>>> import numpy as np
>>> np.set_printoptions(precision=2, suppress=True, linewidth=200)
>>> def rd(a):
...     return np.round(a, 2) + 0
... 
>>> r0 = np.array([5, 2, 8]) + 0.5
>>> K = np.eye(3) - 2 * np.outer(r0, r0) / (r0 @ r0)
>>> rd(K)
array([[ 0.44, -0.25, -0.86],
       [-0.25,  0.89, -0.39],
       [-0.86, -0.39, -0.33]])
>>> # columns are unit length and at right angles
>>> P = np.triu(np.array([[-4, -4, 1], [4, -4, -5], [-2, 4, 5]]), 1) + np.eye(3)
>>> Y = P @ K @ np.linalg.inv(P)
>>> rd(np.trace(Y)), np.trace(K)
(np.float64(1.0), np.float64(1.0))
>>> rd(P @ K - K @ P)
array([[ 0.15, -2.16, -0.47],
       [ 4.3 ,  0.94,  6.32],
       [ 0.  , -3.44, -1.09]])
>>> try:
...     np.linalg.cholesky(K)
... except np.linalg.LinAlgError as e:
...     print("failed:", e)
... 
failed: Matrix is not positive definite
>>> np.all(np.linalg.eigvalsh(K) > 0)
np.False_
>>> [round(float(np.linalg.det(K[:i, :i])), 2) + 0 for i in range(1, 4)]
[0.44, 0.33, -1.0]
>>> evals, vecs = np.linalg.eigh(K)
>>> vec = np.array([0, -1, 2])
>>> rd(np.abs(K).sum(axis=1).max()), np.abs(evals).max()
(np.float64(1.58), np.float64(1.0))
>>> J = np.load("x.npy")
>>> J
array([[1, 3, 5, 6, 4, 1, 0, 8],
       [1, 2, 8, 3, 1, 3, 4, 0],
       [6, 0, 8, 2, 6, 6, 5, 2],
       [4, 7, 4, 0, 1, 4, 2, 9],
       [9, 9, 1, 6, 7, 8, 8, 4],
       [2, 6, 7, 8, 4, 1, 8, 0],
       [7, 0, 0, 8, 5, 9, 8, 2],
       [4, 2, 8, 2, 6, 0, 9, 1]])
>>> U, sv, vt = np.linalg.svd(J)
>>> np.argmax(sv[:-1] / (sv[1:] + 1e-6)) + 1
np.int64(7)
>>> Y = U[:, :7] @ np.diag(sv[:7]) @ vt[:7]
>>> rd(np.abs(J - Y).max())
np.float64(0.09)
>>> rng = np.random.default_rng(36)
>>> idx = rng.permutation(8)
>>> idx
array([5, 0, 7, 4, 1, 2, 3, 6])
>>> Y = J[idx][:, idx]
>>> np.trace(Y)
np.int64(28)
>>> np.allclose(Y, J)
False
>>> G = J.T @ J
>>> rd(np.linalg.eigvalsh(G)[::-1])
array([1284.43,  165.81,  154.03,   69.66,   54.49,   25.27,    9.27,    0.05])
>>> np.diag(G)
array([204, 183, 283, 217, 180, 208, 318, 170])
>>> np.allclose(G, G.T)
True
>>> Y = np.array([[2, -3, 0, 1, -1, -2],
...     [1, -1, -1, 2, 1, 0],
...     [-1, -3, 1, 1, 3, 0],
...     [-1, 0, -2, 3, -3, -2],
...     [-1, -1, -1, 1, 0, 2],
...     [0, 1, -2, -3, -1, -3]])
>>> E = np.triu(Y, 1)
>>> E
array([[ 0, -3,  0,  1, -1, -2],
       [ 0,  0, -1,  2,  1,  0],
       [ 0,  0,  0,  1,  3,  0],
       [ 0,  0,  0,  0, -3, -2],
       [ 0,  0,  0,  0,  0,  2],
       [ 0,  0,  0,  0,  0,  0]])
>>> np.unique(E.round(6), axis=0).shape
(6, 6)
>>> np.abs(np.diag(np.linalg.qr(E)[1])) > 1e-9
array([False, False, False, False, False, False])
